% ipython --no-banner

In [1]: import numpy as np

In [2]: np.set_printoptions(precision=2, suppress=True, linewidth=120)

In [3]: feats = np.load("data.npy")

In [4]: feats
Out[4]: 
array([[6., 0., 0., 0., 5., 0., 0., 0., 5., 0., 0., 0.],
       [0., 6., 0., 0., 0., 0., 0., 5., 0., 0., 5., 5.],
       [0., 0., 6., 5., 0., 5., 5., 0., 0., 5., 0., 0.],
       [0., 0., 5., 6., 0., 5., 5., 0., 0., 5., 0., 0.],
       [5., 0., 0., 0., 6., 0., 0., 0., 5., 0., 0., 0.],
       [0., 0., 5., 5., 0., 6., 5., 0., 0., 5., 0., 0.],
       [0., 0., 5., 5., 0., 5., 6., 0., 0., 5., 0., 0.],
       [0., 5., 0., 0., 0., 0., 0., 6., 0., 0., 5., 5.],
       [5., 0., 0., 0., 5., 0., 0., 0., 6., 0., 0., 0.],
       [0., 0., 5., 5., 0., 5., 5., 0., 0., 6., 0., 0.],
       [0., 5., 0., 0., 0., 0., 0., 5., 0., 0., 6., 5.],
       [0., 5., 0., 0., 0., 0., 0., 5., 0., 0., 5., 6.]])

In [5]: low = np.linalg.cholesky(feats)

In [6]: feats / np.sqrt(np.outer(np.diag(feats), np.diag(feats)))
Out[6]: 
array([[1.  , 0.  , 0.  , 0.  , 0.83, 0.  , 0.  , 0.  , 0.83, 0.  , 0.  , 0.  ],
       [0.  , 1.  , 0.  , 0.  , 0.  , 0.  , 0.  , 0.83, 0.  , 0.  , 0.83, 0.83],
       [0.  , 0.  , 1.  , 0.83, 0.  , 0.83, 0.83, 0.  , 0.  , 0.83, 0.  , 0.  ],
       [0.  , 0.  , 0.83, 1.  , 0.  , 0.83, 0.83, 0.  , 0.  , 0.83, 0.  , 0.  ],
       [0.83, 0.  , 0.  , 0.  , 1.  , 0.  , 0.  , 0.  , 0.83, 0.  , 0.  , 0.  ],
       [0.  , 0.  , 0.83, 0.83, 0.  , 1.  , 0.83, 0.  , 0.  , 0.83, 0.  , 0.  ],
       [0.  , 0.  , 0.83, 0.83, 0.  , 0.83, 1.  , 0.  , 0.  , 0.83, 0.  , 0.  ],
       [0.  , 0.83, 0.  , 0.  , 0.  , 0.  , 0.  , 1.  , 0.  , 0.  , 0.83, 0.83],
       [0.83, 0.  , 0.  , 0.  , 0.83, 0.  , 0.  , 0.  , 1.  , 0.  , 0.  , 0.  ],
       [0.  , 0.  , 0.83, 0.83, 0.  , 0.83, 0.83, 0.  , 0.  , 1.  , 0.  , 0.  ],
       [0.  , 0.83, 0.  , 0.  , 0.  , 0.  , 0.  , 0.83, 0.  , 0.  , 1.  , 0.83],
       [0.  , 0.83, 0.  , 0.  , 0.  , 0.  , 0.  , 0.83, 0.  , 0.  , 0.83, 1.  ]])

In [7]: np.diag(low) ** 2
Out[7]: array([6.  , 6.  , 6.  , 1.83, 1.83, 1.45, 1.31, 1.83, 1.45, 1.24, 1.45, 1.31])

In [8]: low @ low.T
Out[8]: 
array([[6., 0., 0., 0., 5., 0., 0., 0., 5., 0., 0., 0.],
       [0., 6., 0., 0., 0., 0., 0., 5., 0., 0., 5., 5.],
       [0., 0., 6., 5., 0., 5., 5., 0., 0., 5., 0., 0.],
       [0., 0., 5., 6., 0., 5., 5., 0., 0., 5., 0., 0.],
       [5., 0., 0., 0., 6., 0., 0., 0., 5., 0., 0., 0.],
       [0., 0., 5., 5., 0., 6., 5., 0., 0., 5., 0., 0.],
       [0., 0., 5., 5., 0., 5., 6., 0., 0., 5., 0., 0.],
       [0., 5., 0., 0., 0., 0., 0., 6., 0., 0., 5., 5.],
       [5., 0., 0., 0., 5., 0., 0., 0., 6., 0., 0., 0.],
       [0., 0., 5., 5., 0., 5., 5., 0., 0., 6., 0., 0.],
       [0., 5., 0., 0., 0., 0., 0., 5., 0., 0., 6., 5.],
       [0., 5., 0., 0., 0., 0., 0., 5., 0., 0., 5., 6.]])
